% ipython --no-banner

In [1]: import numpy as np

In [2]: import numpy.linalg as la

In [3]: np.set_printoptions(precision=1, suppress=True, linewidth=200)

In [4]: arr = np.loadtxt("x.csv", delimiter=",")

In [5]: arr
Out[5]: 
array([[ 0.1, -0.2, -0.2],
       [-0.2,  0.5,  0.5],
       [-0.2,  0.5,  0.5]])

In [6]: Uu, sv, Vh = la.svd(arr)

In [7]: vecs = Vh[:(sv > 1e-8).sum()]

In [8]: rng = np.random.default_rng(3975)

In [9]: vec = arr[0] + 5 * arr[2] + rng.integers(2) * np.eye(3)[0]

In [10]: print(vec)
[-0.7  2.2  2.2]

In [11]: vecs.T @ vecs
Out[11]: 
array([[ 0.1, -0.2, -0.2],
       [-0.2,  0.5,  0.5],
       [-0.2,  0.5,  0.5]])

In [12]: np.diag(vecs.T @ vecs)
Out[12]: array([0.1, 0.5, 0.5])

In [13]: np.allclose(vecs.T @ vecs @ vec, vec)
Out[13]: True

In [14]: round(la.norm(vec - vecs.T @ vecs @ vec), 1)
Out[14]: np.float64(0.0)

In [15]: print(np.trace(arr))
1.0

In [16]: la.matrix_power(arr, 2)
Out[16]: 
array([[ 0.1, -0.2, -0.2],
       [-0.2,  0.5,  0.5],
       [-0.2,  0.5,  0.5]])

In [17]: arr @ arr
Out[17]: 
array([[ 0.1, -0.2, -0.2],
       [-0.2,  0.5,  0.5],
       [-0.2,  0.5,  0.5]])

In [18]: print(np.allclose(arr, arr.T))
True

In [19]: print(np.allclose(arr @ arr.T, arr.T @ arr))
True

In [20]: round(float(la.det(arr)), 1)
Out[20]: 0.0

In [21]: np.round(np.sort(np.abs(la.eigvals(arr))), 1) + 0
Out[21]: array([0., 0., 1.])

In [22]: vals, vecs = la.eigh(arr)

In [23]: vecs @ np.diag(vals) @ vecs.T
Out[23]: 
array([[ 0.1, -0.2, -0.2],
       [-0.2,  0.5,  0.5],
       [-0.2,  0.5,  0.5]])

In [24]: np.round(vecs.T @ vecs, 1) + 0
Out[24]: 
array([[1., 0., 0.],
       [0., 1., 0.],
       [0., 0., 1.]])

In [25]: print(np.round(la.eigvalsh(arr @ arr), 1) + 0)
[0. 0. 1.]

In [26]: np.unique(vals.round(6) + 0, return_counts=True)[1]
Out[26]: array([2, 1])

In [27]: la.eigvalsh(arr + 3 * np.eye(3))
Out[27]: array([3., 3., 4.])

In [28]: print(np.abs(vecs[:, -1]).round(6).argmax())
1

In [29]: (vals > 1e-8).sum(), (vals < -1e-8).sum()
Out[29]: (np.int64(1), np.int64(0))

In [30]: print(vals.round(1) + 0)
[0. 0. 1.]

In [31]: E = np.load("m.npy")

In [32]: E
Out[32]: 
array([[-1, -1, -1, -1],
       [-1,  1, -1,  1],
       [-1, -1, -1, -1],
       [-1,  1, -1,  1]])

In [33]: lab = rng.permutation(4)

In [34]: lab
Out[34]: array([3, 2, 0, 1])

In [35]: Y = E[lab][:, lab]

In [36]: np.diag(Y)
Out[36]: array([ 1, -1, -1,  1])

In [37]: round(float(la.det(Y)), 1), np.round(la.det(E[lab]), 1)
Out[37]: (0.0, np.float64(0.0))

In [38]: Y
Out[38]: 
array([[ 1, -1, -1,  1],
       [-1, -1, -1, -1],
       [-1, -1, -1, -1],
       [ 1, -1, -1,  1]])

In [39]: vec = np.array([9, 8, -4, 0])

In [40]: (E * vec).sum(axis=1)
Out[40]: array([-13,   3, -13,   3])

In [41]: (E @ vec).argmax()
Out[41]: np.int64(1)

In [42]: la.norm(E @ vec) <= la.norm(E, 2) * la.norm(vec) + 1e-9
Out[42]: np.True_

In [43]: E @ np.eye(4)[3]
Out[43]: array([-1.,  1., -1.,  1.])

In [44]: E @ vec
Out[44]: array([-13,   3, -13,   3])

In [45]: E * vec
Out[45]: 
array([[-9, -8,  4,  0],
       [-9,  8,  4,  0],
       [-9, -8,  4,  0],
       [-9,  8,  4,  0]])

In [46]: Uu, sv, Vh = la.svd(E)

In [47]: sv.round(1) + 0
Out[47]: array([2.8, 2.8, 0. , 0. ])

In [48]: Y = Uu[:, :2] @ np.diag(sv[:2]) @ Vh[:2]

In [49]: print(Y)
[[-1. -1. -1. -1.]
 [-1.  1. -1.  1.]
 [-1. -1. -1. -1.]
 [-1.  1. -1.  1.]]

In [50]: np.round(la.norm(E - Y) / la.norm(E), 1)
Out[50]: np.float64(0.0)

In [51]: la.matrix_rank(Y)
Out[51]: np.int64(2)

In [52]: round(np.abs(E - Y).max(), 1)
Out[52]: np.float64(0.0)

In [53]: A = np.loadtxt("sample1.csv", delimiter=",")

In [54]: A
Out[54]: 
array([[ 1.,  6.,  6., -2.],
       [ 5.,  1., -1.,  3.],
       [ 4.,  3.,  4.,  4.],
       [ 5.,  1., -1.,  3.],
       [-1., -4., -3., -2.],
       [-1.,  2.,  5.,  1.],
       [ 7.,  5.,  0.,  0.],
       [ 7.,  5.,  0.,  0.],
       [ 2.,  4.,  1., -3.],
       [ 7.,  5.,  0.,  0.],
       [ 5.,  1., -1.,  3.],
       [ 4.,  3.,  4.,  4.],
       [-1., -4., -3., -2.],
       [ 0.,  0.,  0.,  0.]])

In [55]: th = np.radians(36)

In [56]: Rm = np.eye(4)

In [57]: Rm[2, 2] = Rm[1, 1] = np.cos(th)

In [58]: Rm[2, 1], Rm[1, 2] = -np.sin(th), np.sin(th)

In [59]: Rm
Out[59]: 
array([[ 1. ,  0. ,  0. ,  0. ],
       [ 0. ,  0.8,  0.6,  0. ],
       [ 0. , -0.6,  0.8,  0. ],
       [ 0. ,  0. ,  0. ,  1. ]])

In [60]: Y = A @ Rm.T

In [61]: round(float(la.det(Rm)), 1), np.round(np.trace(Rm), 1)
Out[61]: (1.0, np.float64(3.6))

In [62]: np.allclose(la.norm(A, axis=1), la.norm(Y, axis=1))
Out[62]: True

In [63]: vec = np.array([-1, -1, -3, 0])

In [64]: rhs = A @ vec

In [65]: np.round(la.pinv(A) @ A, 1) + 0
Out[65]: 
array([[1., 0., 0., 0.],
       [0., 1., 0., 0.],
       [0., 0., 1., 0.],
       [0., 0., 0., 1.]])

In [66]: print(rhs)
[-25.  -3. -19.  -3.  14. -16. -12. -12.  -9. -12.  -3. -19.  14.   0.]

In [67]: rhs = rhs + 0.1 * rng.normal(size=14)

In [68]: rhs
Out[68]: array([-25. ,  -3. , -18.7,  -2.9,  14.1, -15.9, -12. , -12. ,  -9. , -11.9,  -2.9, -19.1,  13.9,  -0.1])

In [69]: coef, *_ = la.lstsq(A, rhs)

In [70]: np.round(A.T @ (rhs - A @ coef), 1) + 0
Out[70]: array([0., 0., 0., 0.])

In [71]: D = la.norm(A[:, None] - A[None], axis=-1)

In [72]: D[4].round(6).argsort(kind="stable")[:4]
Out[72]: array([ 4, 12, 13,  1])

In [73]: D.shape
Out[73]: (14, 14)

In [74]: np.unravel_index(D.round(6).argmax(), D.shape)
Out[74]: (np.int64(0), np.int64(4))

In [75]: la.norm(A - A.mean(axis=0), axis=1)
Out[75]: array([7.4, 3.6, 4.8, 3.6, 8.6, 5.9, 5. , 5. , 4.3, 5. , 3.6, 4.8, 8.6, 3.9])

In [76]: print(D[4])
[13.6  9.5 12.6  9.5  0.  10.4 12.6 12.6  9.5 12.6  9.5 12.6  0.   5.5]

In [77]: F = np.minimum.outer(np.arange(1, 5), np.arange(1, 5)) * 4

In [78]: print(F)
[[ 4  4  4  4]
 [ 4  8  8  8]
 [ 4  8 12 12]
 [ 4  8 12 16]]

In [79]: vec = np.ones(4)

In [80]: for _ in range(3):
    ...:     vec = F @ vec
    ...:     vec /= la.norm(vec)
    ...:     print(round(vec @ F @ vec, 1))
    ...: 
33.1
33.2
33.2

In [81]: round(la.eigvalsh(F)[-1], 1)
Out[81]: np.float64(33.2)

In [82]: gram = F.T @ F

In [83]: la.matrix_rank(gram)
Out[83]: np.int64(4)

In [84]: gram
Out[84]: 
array([[ 64, 112, 144, 160],
       [112, 208, 272, 304],
       [144, 272, 368, 416],
       [160, 304, 416, 480]])

In [85]: Xs = A - A.mean(axis=0)

In [86]: vecs = la.svd(Xs)[2][:3]

In [87]: Y = Xs - Xs @ vecs.T @ vecs

In [88]: la.norm(Y, axis=1).round(6).argmax()
Out[88]: np.int64(13)

In [89]: print(round(float(la.norm(Y) / la.norm(Xs)), 1))
0.1

In [90]: print((Xs @ vecs.T).std(axis=0))
[4.1 3.  2.3]

In [91]: vals, vecs = la.eigh(F)

In [92]: round(float(vals.sum()), 1), np.trace(F)
Out[92]: (40.0, np.int64(40))

In [93]: print(la.svd(F, compute_uv=False))
[33.2  4.   1.7  1.1]

In [94]: print(np.abs(vecs[:, -1]).round(6).argmax())
3

In [95]: np.unique(vals.round(6) + 0, return_counts=True)[1]
Out[95]: array([1, 1, 1, 1])

In [96]: print(np.round(vecs.T @ vecs, 1) + 0)
[[1. 0. 0. 0.]
 [0. 1. 0. 0.]
 [0. 0. 1. 0.]
 [0. 0. 0. 1.]]

In [97]: u, v = F[3], F[2]

In [98]: u @ u
Out[98]: np.int64(480)

In [99]: p = (u @ v) / (u @ u) * u

In [100]: round(la.norm(u + v) ** 2 + la.norm(u - v) ** 2, 1)
Out[100]: np.float64(1696.0)

In [101]: v - p
Out[101]: array([ 0.5,  1.1,  1.6, -1.9])

In [102]: M = np.load("w.npy")

In [103]: M
Out[103]: 
array([[ 3, -3,  1,  1,  1],
       [ 4, -4, -3,  4,  5],
       [ 3,  2, -4,  1,  3],
       [ 4, -4, -3,  4,  5],
       [ 4, -3, -3,  5, -3]])

In [104]: # row 3 repeats row 1

In [105]: lab = rng.permutation(5)

In [106]: lab
Out[106]: array([2, 1, 4, 0, 3])

In [107]: Y = M[lab][:, lab]

In [108]: round(la.det(Y), 1), np.round(la.det(M[lab]), 1)
Out[108]: (np.float64(0.0), np.float64(0.0))

In [109]: Y
Out[109]: 
array([[-4,  2,  3,  3,  1],
       [-3, -4,  5,  4,  4],
       [-3, -3, -3,  4,  5],
       [ 1, -3,  1,  3,  1],
       [-3, -4,  5,  4,  4]])

In [110]: print(np.allclose(Y, M))
False

In [111]: np.trace(Y)
Out[111]: np.int64(-4)

In [112]: la.lstsq(M[:-1].T, M[-1])[2]
Out[112]: np.int32(3)

In [113]: np.unique(M.round(6), axis=0).shape
Out[113]: (4, 5)

In [114]: np.abs(np.diag(la.qr(M)[1])) > 1e-9
Out[114]: array([ True,  True,  True,  True, False])

In [115]: round(np.trace(la.pinv(M) @ M), 1)
Out[115]: np.float64(4.0)

In [116]: np.trace(M)
Out[116]: np.int64(-4)

In [117]: print(np.allclose(M, M.T))
False

In [118]: la.determinant(M)
AttributeError: module 'numpy.linalg' has no attribute 'determinant'


In [119]: round(float(np.abs(la.eigvals(M)).max()), 1)
Out[119]: 5.5

In [120]: Uu, sv, Vh = la.svd(M)

In [121]: vecs = Vh[:(sv > 1e-8).sum()]

In [122]: vec = M[3] + -1 * M[4] + rng.integers(2) * np.eye(5)[3]

In [123]: vec
Out[123]: array([ 0., -1.,  0.,  0.,  8.])

In [124]: np.round(la.norm(vec - vecs.T @ vecs @ vec), 1)
Out[124]: np.float64(0.7)

In [125]: feats = np.array([[0, -7, -7], [12, 31, 33], [30, -3, 2]])

In [126]: feats
Out[126]: 
array([[ 0, -7, -7],
       [12, 31, 33],
       [30, -3,  2]])

In [127]: Y = F / la.norm(F, axis=1, keepdims=True)

In [128]: gram = Y @ Y.T

In [129]: np.argwhere(np.triu(np.abs(gram) > 0.95, 1))
Out[129]: 
array([[0, 1],
       [1, 2],
       [1, 3],
       [2, 3]])

In [130]: print(gram[1])
[1. 1. 1. 1.]

In [131]: round(float(np.degrees(np.arccos(np.clip(gram[1, 3], -1, 1)))), 1)
Out[131]: 15.8

In [132]: (feats - feats.T) / 2
Out[132]: 
array([[  0. ,  -9.5, -18.5],
       [  9.5,   0. ,  18. ],
       [ 18.5, -18. ,   0. ]])

In [133]: print(np.round(np.sort(np.abs(la.eigvals(feats))), 1) + 0)
[ 0.  21.3 21.3]

In [134]: print(np.allclose(feats, feats.T))
False

In [135]: X = np.loadtxt("mat.csv", delimiter=",")

In [136]: X
Out[136]: 
array([[ 4.1, -9.1, -0.7],
       [-8.3,  4.8,  2.9],
       [ 4.5, -7.9,  4.1],
       [ 6.6, -7.5, -0.7],
       [-3.2, -7.4, -5.9],
       [ 8.8,  4.7,  0.7],
       [ 8.9, -4.1,  2. ],
       [ 3. , -9.5,  1. ],
       [-4.3, -9. , -0.5],
       [ 7.7, -4.4,  4.6],
       [ 2.5, -3.9, -8.8],
       [ 9.4, -1.1, -3.3],
       [-8.7, -3.8, -3.3],
       [-5.4,  7.8, -3.1],
       [ 4.6,  5.8, -6.8]])

In [137]: D = la.norm(X[:, None] - X[None], axis=-1)

In [138]: np.flatnonzero(D[1] < D.mean() / 2)
Out[138]: array([1])

In [139]: D.mean(axis=1).argmax()
Out[139]: np.int64(1)

In [140]: la.matrix_rank(D ** 2)
Out[140]: np.int64(5)

In [141]: D[:5, :5]
Out[141]: 
array([[ 0. , 19. ,  5. ,  3. ,  9.1],
       [19. ,  0. , 18.1, 19.7, 15.9],
       [ 5. , 18.1,  0. ,  5.3, 12.6],
       [ 3. , 19.7,  5.3,  0. , 11.1],
       [ 9.1, 15.9, 12.6, 11.1,  0. ]])

In [142]: D.shape
Out[142]: (15, 15)

In [143]: W0 = np.array([[0, 0, 0],
     ...:     [0, 0, 0],
     ...:     [-3, 2, 3],
     ...:     [0, 0, 0],
     ...:     [-2, 5, 3],
     ...:     [-2, 5, 3],
     ...:     [0, 0, 0],
     ...:     [1, 3, 0],
     ...:     [-2, 3, 5],
     ...:     [1, 3, 0],
     ...:     [0, 0, 0],
     ...:     [1, 1, 2],
     ...:     [0, 0, 0],
     ...:     [0, 0, 0],
     ...:     [0, 2, -2],
     ...:     [0, 0, 0],
     ...:     [1, 1, 2],
     ...:     [0, 2, -2],
     ...:     [0, 2, -2]])

In [144]: W0
Out[144]: 
array([[ 0,  0,  0],
       [ 0,  0,  0],
       [-3,  2,  3],
       [ 0,  0,  0],
       [-2,  5,  3],
       [-2,  5,  3],
       [ 0,  0,  0],
       [ 1,  3,  0],
       [-2,  3,  5],
       [ 1,  3,  0],
       [ 0,  0,  0],
       [ 1,  1,  2],
       [ 0,  0,  0],
       [ 0,  0,  0],
       [ 0,  2, -2],
       [ 0,  0,  0],
       [ 1,  1,  2],
       [ 0,  2, -2],
       [ 0,  2, -2]])

In [145]: gram = np.cov(W0, rowvar=False)

In [146]: print(np.round(np.corrcoef(W0[:, 0], W0[:, 2])[0, 1], 1))
-0.6

In [147]: np.polyfit(W0[:, 0], W0[:, 2], 1)
Out[147]: array([-1. ,  0.4])

In [148]: la.eigvalsh(gram)[::-1]
Out[148]: array([5.3, 1.8, 0.7])
